$ ipython --no-banner

In [1]: import numpy as np

In [2]: import numpy.linalg as la

In [3]: np.set_printoptions(precision=1, suppress=True, linewidth=140, sign=" ")

In [4]: Z = 10 * np.array([[0.6, 0.8, 0.4, 0.1], [0.7, -0.6, 0.7, 0.0], [-1.2, -0.1, 0.3, -1.4]])

In [5]: rng = np.random.default_rng(3)

In [6]: z = rng.integers(0, 3, 21)

In [7]: E = Z[z] + rng.normal(size=(21, 4))

In [8]: E
Out[8]: 
array([[-12.4,  -1.3,   2.3, -15.1],
       [  5.6,   8.5,   3.8,   2. ],
       [  5.8,   8. ,   5.5,   1.5],
       [  5.5,   7.8,   4.5,   2.9],
       [  5.7,   7.8,   5. ,   0.1],
       [-12.3,  -0.1,   3.6, -13.9],
       [-11.3,  -3.8,   4. , -15. ],
       [  5.3,  -5.7,   7.7,  -0.4],
       [  4.9,   8. ,   3.9,   2.4],
       [  6.7,   8.2,   5.1,   0.8],
       [  5.1,   8.6,   4.6,   0.8],
       [  6.2,  -5.8,   4.5,   0.7],
       [  7.5,  -7.6,   7.1,  -1. ],
       [  7.8,  -8. ,   6.1,   0.7],
       [  7.2,   5.8,   3.5,   1.3],
       [  5.4,   9.6,   2.8,   1.4],
       [-13. ,   0.4,   3. , -14.4],
       [-13.7,   0.7,   3.8, -13.2],
       [  7.1,   8.3,   3.4,   0.2],
       [  5.2,   9.4,   2.5,   0.4],
       [  6.7,  -5.8,   7.6,  -1.2]])

In [9]: Xs = E - E.mean(axis=0)

In [10]: vecs = la.svd(Xs)[2][:3]

In [11]: out = Xs - Xs @ vecs.T @ vecs

In [12]: np.diag(vecs.T @ vecs)
Out[12]: array([ 0.6,  1. ,  1. ,  0.4])

In [13]: out.std(axis=0)
Out[13]: array([ 0.5,  0.1,  0.1,  0.7])

In [14]: (Xs @ vecs.T).std(axis=0)
Out[14]: array([ 10.5,   6.1,   0.9])

In [15]: K = np.load("layer19.npy")

In [16]: K
Out[16]: 
array([[-2.,  1.,  0.],
       [ 0., -2.,  1.],
       [ 0.,  0., -2.]])

In [17]: # triangular, det is the product of the diagonal

In [18]: w, vecs = la.eig(K)

In [19]: np.sort(la.eigvals(la.inv(K)))
Out[19]: array([-0.5, -0.5, -0.5])

In [20]: w
Out[20]: array([-2., -2., -2.])

In [21]: K @ vecs[:, 0] - w[0] * vecs[:, 0]
Out[21]: array([ 0.,  0.,  0.])

In [22]: np.prod(w)
Out[22]: np.float64(-8.0)

In [23]: np.sort(la.eigvals(K @ K))
Out[23]: array([ 4.,  4.,  4.])

In [24]: Uu, sv = la.svd(K)
---------------------------------------------------------------------------
ValueError                                Traceback (most recent call last)
Cell In[24], line 1
----> 1 Uu, sv = la.svd(K)

ValueError: too many values to unpack (expected 2)

In [25]: Uu, sv, vt = la.svd(K, full_matrices=False)

In [26]: sv / sv[0]
Out[26]: array([ 1. ,  0.8,  0.5])

In [27]: (sv > 1e-8).sum()
Out[27]: np.int64(3)

In [28]: np.round(np.sqrt((sv ** 2).sum()), 1), np.round(la.norm(K), 1)
Out[28]: (np.float64(3.7), np.float64(3.7))

In [29]: X = np.load("w.npy")

In [30]: X
Out[30]: 
array([[ 0.5,  0.5,  0. ],
       [ 0.2,  0.5,  0.2],
       [ 0.3,  0.3,  0.3]])

In [31]: round(float(la.det(X.T)), 1)
Out[31]: 0.0

In [32]: np.kron(np.eye(2, dtype=int), X)
Out[32]: 
array([[ 0.5,  0.5,  0. ,  0. ,  0. ,  0. ],
       [ 0.2,  0.5,  0.2,  0. ,  0. ,  0. ],
       [ 0.3,  0.3,  0.3,  0. ,  0. ,  0. ],
       [ 0. ,  0. ,  0. ,  0.5,  0.5,  0. ],
       [ 0. ,  0. ,  0. ,  0.2,  0.5,  0.2],
       [ 0. ,  0. ,  0. ,  0.3,  0.3,  0.3]])

In [33]: Uu, sv, vt = la.svd(X, full_matrices=False)

In [34]: np.round(Uu.T @ X @ vt.T, 1) + 0
Out[34]: 
array([[ 1.1,  0. ,  0. ],
       [ 0. ,  0.3,  0. ],
       [ 0. ,  0. ,  0.1]])

In [35]: np.allclose(Uu * sv @ vt, X)
Out[35]: True

In [36]: (sv > 1e-8).sum()
Out[36]: np.int64(3)

In [37]: np.round(np.sqrt((sv ** 2).sum()), 1), np.round(la.norm(X), 1)
Out[37]: (np.float64(1.1), np.float64(1.1))

In [38]: Uu.shape, sv.shape, vt.shape
Out[38]: ((3, 3), (3,), (3, 3))

In [39]: np.allclose(X @ X.T, X.T @ X)
Out[39]: False

In [40]: np.round(np.abs(la.eigvals(X)).max(), 1)
Out[40]: np.float64(1.0)

In [41]: round(la.det(X), 1)
Out[41]: np.float64(0.0)

In [42]: np.sort(np.abs(la.eigvals(X)))
Out[42]: array([ 0.2,  0.2,  1. ])

In [43]: W0 = np.load("mat.npy")

In [44]: W0
Out[44]: 
array([[ 1.1, -0.2,  1. , -0.2],
       [-0.2,  1.3, -0.9,  0. ],
       [ 1. , -0.9,  1.3,  1.3],
       [-0.2,  0. ,  1.3,  0.2]])

In [45]: hat = np.triu(np.array([[-1, -3, -3, 2], [-3, 2, -2, 1], [2, -3, -3, 2], [2, -2, 2, 1]]), 1) + np.eye(4)

In [46]: out = hat @ W0 @ la.inv(hat)

In [47]: np.trace(out), np.round(np.trace(W0), 1)
Out[47]: (np.float64(3.9), np.float64(3.9))

In [48]: vec = np.array([1, -2, 1, -2])

In [49]: y = W0 @ vec

In [50]: y
Out[50]: array([ 2.9, -3.7,  1.5,  0.7])

In [51]: la.solve(W0, y + W0[:, 3])
Out[51]: array([ 1., -2.,  1., -1.])

In [52]: np.round(la.solve(W0.T, W0[1]), 1) + 0
Out[52]: array([ 0.,  1.,  0.,  0.])

In [53]: la.norm(W0, axis=1).argmax()
Out[53]: np.int64(2)

In [54]: np.round(la.norm(W0[1], 1), 1), np.round(la.norm(W0[1], np.inf), 1)
Out[54]: (np.float64(2.4), np.float64(1.3))

In [55]: arr = np.array([[7, 4, 4, 4], [9, 8, 7, 3], [9, 4, 9, 3], [2, 3, 6, 2]])

In [56]: arr[-1] = arr[0] + 3 * arr[1]

In [57]: arr
Out[57]: 
array([[  7,   4,   4,   4],
       [  9,   8,   7,   3],
       [  9,   4,   9,   3],
       [ 34,  28,  25,  13]])

In [58]: # row 3 dominates

In [59]: round(np.abs(la.eigvals(W0)).max(), 1)
Out[59]: np.float64(3.0)

In [60]: (W0 + W0.T) / 2
Out[60]: 
array([[ 1.1, -0.2,  1. , -0.2],
       [-0.2,  1.3, -0.9,  0. ],
       [ 1. , -0.9,  1.3,  1.3],
       [-0.2,  0. ,  1.3,  0.2]])

In [61]: la.matrix_power(W0, 2)
Out[61]: 
array([[ 2.3, -1.4,  2.3,  1. ],
       [-1.4,  2.5, -2.5, -1.1],
       [ 2.3, -2.5,  5.2,  1.8],
       [ 1. , -1.1,  1.8,  1.8]])

In [62]: la.determinant(W0)
---------------------------------------------------------------------------
AttributeError                            Traceback (most recent call last)
Cell In[62], line 1
----> 1 la.determinant(W0)

AttributeError: module 'numpy.linalg' has no attribute 'determinant'

In [63]: np.allclose(W0 @ W0.T, W0.T @ W0)
Out[63]: True

In [64]: W0 @ W0
Out[64]: 
array([[ 2.3, -1.4,  2.3,  1. ],
       [-1.4,  2.5, -2.5, -1.1],
       [ 2.3, -2.5,  5.2,  1.8],
       [ 1. , -1.1,  1.8,  1.8]])

In [65]: round(float(np.trace(W0)), 1)
Out[65]: 3.9

In [66]: feats = np.load("sample3.npy")

In [67]: feats
Out[67]: 
array([[ 0.9, -0.2, -0.3, -0.3],
       [-0.2,  0.6, -0.5, -0.5],
       [-0.3, -0.5,  0.3, -0.7],
       [-0.3, -0.5, -0.7,  0.3]])

In [68]: out = np.array([[0, -1], [-3, -1]])

In [69]: Z = np.kron(out, feats)

In [70]: la.matrix_rank(Z)
Out[70]: np.int64(8)

In [71]: Z
Out[71]: 
array([[ 0. , -0. , -0. , -0. , -0.9,  0.2,  0.3,  0.3],
       [-0. ,  0. , -0. , -0. ,  0.2, -0.6,  0.5,  0.5],
       [-0. , -0. ,  0. , -0. ,  0.3,  0.5, -0.3,  0.7],
       [-0. , -0. , -0. ,  0. ,  0.3,  0.5,  0.7, -0.3],
       [-2.6,  0.7,  1. ,  1. , -0.9,  0.2,  0.3,  0.3],
       [ 0.7, -1.9,  1.6,  1.6,  0.2, -0.6,  0.5,  0.5],
       [ 1. ,  1.6, -0.8,  2.2,  0.3,  0.5, -0.3,  0.7],
       [ 1. ,  1.6,  2.2, -0.8,  0.3,  0.5,  0.7, -0.3]])

In [72]: round(float(la.norm(Z, 2)), 1), round(float(la.norm(out, 2) * la.norm(feats, 2)), 1)
Out[72]: (3.2, 3.2)

In [73]: mat = np.load("run0.npy")

In [74]: mat
Out[74]: 
array([[-1,  1,  0,  0],
       [-2, -1,  0,  0],
       [ 0,  0, -1,  1],
       [ 0,  0, -2, -1]])

In [75]: # 2 groups of indices that never mix

In [76]: np.round(la.eigvals(mat).sum().real, 1)
Out[76]: np.float64(-4.0)

In [77]: np.einsum("ij,ji->", mat, mat)
Out[77]: np.int64(-4)

In [78]: round(la.det(mat[::-1]), 1)
Out[78]: np.float64(9.0)

In [79]: np.einsum("ii->", mat)
Out[79]: np.int64(-4)

In [80]: out = mat + rng.integers(-2, 3, (4, 2)) @ rng.integers(-2, 3, (2, 4))

In [81]: out
Out[81]: 
array([[ 1, -2,  3, -2],
       [-3,  0, -2,  1],
       [-2,  0, -7,  3],
       [-2,  2, -6,  1]])

In [82]: la.matrix_rank(out - mat, tol=1e-8)
Out[82]: np.int64(2)

In [83]: out - mat
Out[83]: 
array([[ 2, -3,  3, -2],
       [-1,  1, -2,  1],
       [-2,  0, -6,  2],
       [-2,  2, -4,  2]])

In [84]: np.abs(out - mat).sum(axis=1)
Out[84]: array([ 10,   5,  10,  10])

In [85]: O = out.astype(float).copy()

In [86]: for j in range(4):
    ...:     O[:, j] -= O[:, :j] @ (O[:, :j].T @ O[:, j])
    ...:     O[:, j] /= la.norm(O[:, j])
    ...: 

In [87]: O.round(1) + 0
Out[87]: 
array([[ 0.2, -0.7, -0.1, -0.7],
       [-0.7, -0.4,  0.6,  0. ],
       [-0.5, -0.3, -0.8,  0.3],
       [-0.5,  0.5, -0.1, -0.7]])

In [88]: np.round(O.T @ out, 1) + 0
Out[88]: 
array([[ 4.2, -1.4,  8.2, -3.1],
       [ 0. ,  2.4, -2.6,  0.7],
       [ 0. ,  0. ,  4.8, -1.7],
       [ 0. ,  0. ,  0. ,  1.6]])

In [89]: np.flatnonzero(la.matrix_power((mat != 0) + (mat.T != 0) + np.eye(4), 4)[1])
Out[89]: array([ 0,  1])

In [90]: (mat != 0).astype(int)
Out[90]: 
array([[ 1,  1,  0,  0],
       [ 1,  1,  0,  0],
       [ 0,  0,  1,  1],
       [ 0,  0,  1,  1]])

In [91]: data = np.load("a.npy")

In [92]: data
Out[92]: 
array([[ -0.4, -11.4,   2. ],
       [  0.2, -13. ,   1.1],
       [  0.7,  -6. ,  -0.4],
       [ -0.2,   5.8,  -0.4],
       [  0.3,  -3. ,   1.8],
       [  0.7, -19.9,   3.1],
       [  0.5,   4.1,  -1.3],
       [ -0.8,   1.4,  -2.2],
       [  0. ,  -4.7,   2.1],
       [  0.1,  -0.2,   3.4],
       [ -0.8,   5.5,   0. ],
       [ -0.6,   1. ,  -0.2],
       [ -0.2,   4. ,   2.6],
       [ -0.1,   9.7,  -0.8],
       [ -1.1,  -9.6,   2.1],
       [ -0.2,  -8.9,  -3.2]])

In [93]: # column 1 dominates

In [94]: Xs = data - data.mean(axis=0)

In [95]: vecs = la.svd(Xs)[2][:1]

In [96]: out = Xs - Xs @ vecs.T @ vecs

In [97]: np.round(np.diag(vecs.T @ vecs), 1) + 0
Out[97]: array([ 0.,  1.,  0.])

In [98]: la.norm(out, axis=1).round(6).argmax()
Out[98]: np.int64(15)

In [99]: round(la.norm(out) / la.norm(Xs), 1)
Out[99]: np.float64(0.2)

In [100]: d = la.norm(data[:, None] - data[None], axis=-1)

In [101]: d.mean(axis=1).argmax()
Out[101]: np.int64(5)

In [102]: np.flatnonzero(d[11] < d.mean() / 2)
Out[102]: array([  4,   6,   7,   9,  10,  11,  12])

In [103]: d[11]
Out[103]: array([ 12.6,  14.1,   7.1,   4.8,   4.6,  21.2,   3.5,   2. ,   6.2,   3.9,   4.5,   0. ,   4.1,   8.7,  10.9,  10.4])

In [104]: d.shape
Out[104]: (16, 16)

In [105]: (d + 1e9 * np.eye(16)).round(6).argmin(axis=1)
Out[105]: array([  1,   0,   8,  10,   8,   1,   3,  11,   4,   4,   3,   7,  10,   3,   0,   2])

In [106]: Xs = (data - data.mean(axis=0)) / data.std(axis=0)

In [107]: np.argwhere(np.abs(Xs) > 2)
Out[107]: 
array([[  5,   1],
       [ 15,   2]])

In [108]: Xs.std(axis=0)
Out[108]: array([ 1.,  1.,  1.])

In [109]: c = la.lstsq(np.delete(Xs, 1, axis=1), Xs[:, 1])[0]

In [110]: c
Out[110]: array([-0.2, -0.3])

In [111]: np.round(1 - np.var(Xs[:, 1] - np.delete(Xs, 1, axis=1) @ c), 1)
Out[111]: np.float64(0.2)

In [112]: np.abs(c).argmax()
Out[112]: np.int64(1)
